% python3 -q
>>> import numpy as np
>>> import numpy.linalg as la
>>> np.set_printoptions(precision=2, suppress=True, linewidth=120)
>>> tidy = lambda a: np.round(a, 2) + 0
>>> K = np.loadtxt("m.csv", delimiter=",")
>>> print(K)
[[ 2.01  0.09  1.08  3.15]
 [ 1.96  0.08  0.7   3.1 ]
 [ 1.85  0.02  1.02  3.09]
 [ 2.11  0.03  0.87  3.02]
 [ 1.75  0.06  1.14  2.92]
 [ 1.98  0.04  0.97  2.84]
 [ 1.91  0.17  1.07  3.13]
 [ 2.1  -0.06  0.97  3.02]
 [ 1.94  0.03  0.87  2.93]
 [ 1.93  0.07  0.88  3.  ]
 [ 1.89 -0.07  1.14  3.15]
 [ 2.06 -0.05  0.99  2.83]
 [ 3.18  0.02  0.06  4.85]
 [ 3.07  0.17 -0.1   5.07]
 [ 2.77 -0.08  0.05  5.  ]
 [ 2.84  0.   -0.13  4.84]
 [ 3.03  0.07 -0.12  5.13]
 [ 3.05 -0.02 -0.16  5.02]
 [ 2.95 -0.05  0.03  4.95]
 [ 2.83  0.08  0.21  5.09]
 [ 2.77 -0.18  0.06  5.16]
 [ 3.06  0.15  0.1   5.12]
 [ 2.91  0.02 -0.33  4.88]
 [ 3.04 -0.01 -0.04  5.01]]
>>> B = np.array([[0, 0, 3], [0, 0, 1], [-1, 3, 2], [-3, -1, -1]])
>>> la.matrix_rank(np.vstack([K, B.T]))
np.int64(4)
>>> print(la.matrix_rank(K @ B))
3
>>> np.vstack([K, B.T]).shape
(27, 4)
>>> lab = K[:, 0] > np.median(K[:, 0])
>>> r0 = K[lab].mean(axis=0) - K[~lab].mean(axis=0)
>>> tidy(r0)
array([ 1.  , -0.02, -1.01,  2.  ])
>>> print(lab.astype(int))
[0 0 0 0 0 0 0 0 0 0 0 0 1 1 1 1 1 1 1 1 1 1 1 1]
>>> (((K - K.mean(axis=0)) @ r0 > 0) == lab).mean()
np.float64(1.0)
>>> cent = K[[7, 1]].astype(float)
>>> for _ in range(3):
...     lab = la.norm(K[:, None] - cent, axis=-1).argmin(axis=1)
...     cent = np.array([K[lab == j].mean(axis=0) for j in range(2)])
... 
>>> lab
array([0, 0, 0, 0, 0, 0, 0, 0, 0, 0, 0, 0, 1, 1, 1, 1, 1, 1, 1, 1, 1, 1, 1, 1])
>>> tidy(cent)
array([[ 1.96,  0.03,  0.98,  3.01],
       [ 2.96,  0.01, -0.03,  5.01]])
>>> np.abs(cent[1] - cent[0]).argmax()
np.int64(3)
>>> print(np.bincount(lab))
[12 12]
>>> tidy(cent[1] - cent[0])
array([ 1.  , -0.02, -1.01,  2.  ])
